$ python -q
>>> import numpy as np
>>> from numpy import linalg as LA
>>> np.set_printoptions(suppress=True, linewidth=120)
>>> A2 = np.array([[-1, 2], [0, 2]])
>>> cent = np.array([[0, 0, 0], [2, 0, 2], [-3, 2, 0]])
>>> E = np.kron(A2, cent)
>>> print(E)
[[ 0  0  0  0  0  0]
 [-2  0 -2  4  0  4]
 [ 3 -2  0 -6  4  0]
 [ 0  0  0  0  0  0]
 [ 0  0  0  4  0  4]
 [ 0  0  0 -6  4  0]]
>>> # rows 0 and 3 are equal
>>> U, sigma, VT = LA.svd(E)
>>> print(sigma.round(2) + 0)
[12.04  5.84  2.82  1.37  0.    0.  ]
>>> print(np.argmax(sigma[:-1] / (sigma[1:] + 1e-6)) + 1)
4
>>> A2 = U[:, :4] @ np.diag(sigma[:4]) @ VT[:4]
>>> print(LA.matrix_rank(E, rtol=0.05))
4
>>> print(round(float(LA.norm(E - A2, 2)), 2), round(sigma[4], 2))
0.0 0.0
>>> print(LA.cond(E) > 100)
True
>>> print(LA.matrix_rank(E, rtol=0.1))
4
>>> U, sigma, VT = LA.svd(E)
>>> evecs = VT[:(sigma > 1e-8).sum()]
>>> rng = np.random.default_rng(3879)
>>> x = E[1] + 4 * E[2] + rng.integers(2) * np.eye(6)[1]
>>> print(x)
[ 10.  -7.  -2. -20.  16.   4.]
>>> print(LA.matrix_rank(np.vstack([E, x])))
5
>>> rk = LA.matrix_rank(E)
>>> print(rk)
4
>>> null = LA.svd(E)[2][rk:].T
>>> print(np.allclose(E @ null, 0))
True
>>> print([int(LA.matrix_rank(np.delete(E, i, axis=0))) for i in range(6)])
[4, 3, 3, 4, 3, 3]
>>> print(np.round(E @ null, 2) + 0)
[[0. 0.]
 [0. 0.]
 [0. 0.]
 [0. 0.]
 [0. 0.]
 [0. 0.]]
>>> print(np.round(null @ null.T, 2) + 0)
[[ 0.24  0.35 -0.24  0.    0.    0.  ]
 [ 0.35  0.53 -0.35  0.    0.    0.  ]
 [-0.24 -0.35  0.24  0.    0.    0.  ]
 [ 0.    0.    0.    0.24  0.35 -0.24]
 [ 0.    0.    0.    0.35  0.53 -0.35]
 [ 0.    0.    0.   -0.24 -0.35  0.24]]
>>> print(LA.matrix_rank(E.T @ E), LA.matrix_rank(E @ E.T))
4 4
>>> print(null.shape)
(6, 2)
>>> x = np.array([1, -2, -2, 0, 2, 2])
>>> print((E * x).sum(axis=1))
[ 0 10 15  0  8  8]
>>> print((E @ x).argmax())
2
>>> print(np.einsum("ij,j->i", E, x))
[ 0 10 15  0  8  8]
>>> cent = 10 * np.array([[1.9, 0.5, -0.9], [-1.2, 0.6, -0.5]])
>>> idx = rng.integers(0, 2, 22)
>>> mat = cent[idx] + rng.normal(size=(22, 3))
>>> print(mat.round(2))
[[-11.11   6.04  -4.08]
 [ 19.04   5.1  -10.59]
 [ 18.36   4.63  -9.26]
 [-13.1    7.14  -4.45]
 [-13.96   5.88  -4.55]
 [ 19.21   5.22  -9.71]
 [-12.06   6.14  -3.75]
 [-13.57   5.5   -5.71]
 [ 18.9    5.8  -10.84]
 [ 19.11   4.59 -11.46]
 [-12.41   7.25  -8.27]
 [-12.12   6.15  -5.63]
 [ 17.7    6.23  -8.06]
 [ 18.2    6.09 -10.12]
 [-11.93   4.87  -7.43]
 [-12.86   7.04  -4.57]
 [-13.38   5.99  -3.92]
 [-12.73   6.72  -4.59]
 [-12.97   5.2   -6.29]
 [ 20.64   4.14  -8.37]
 [-12.86   5.62  -5.28]
 [ 18.58   3.49 -11.39]]
>>> A2 = np.array([[4, 4], [-4, 5], [-5, 1], [2, -4], [-2, 3], [-1, 3]])
>>> print(np.einsum("ij,ij->i", E, E))
[ 0 40 65  0 32 52]
>>> print(LA.matrix_rank(np.vstack([E, A2.T])))
6
>>> print(np.einsum("ik,kj->ij", E, A2))
[[  0   0]
 [  6 -14]
 [  0  38]
 [  0   0]
 [  4  -4]
 [-20  36]]
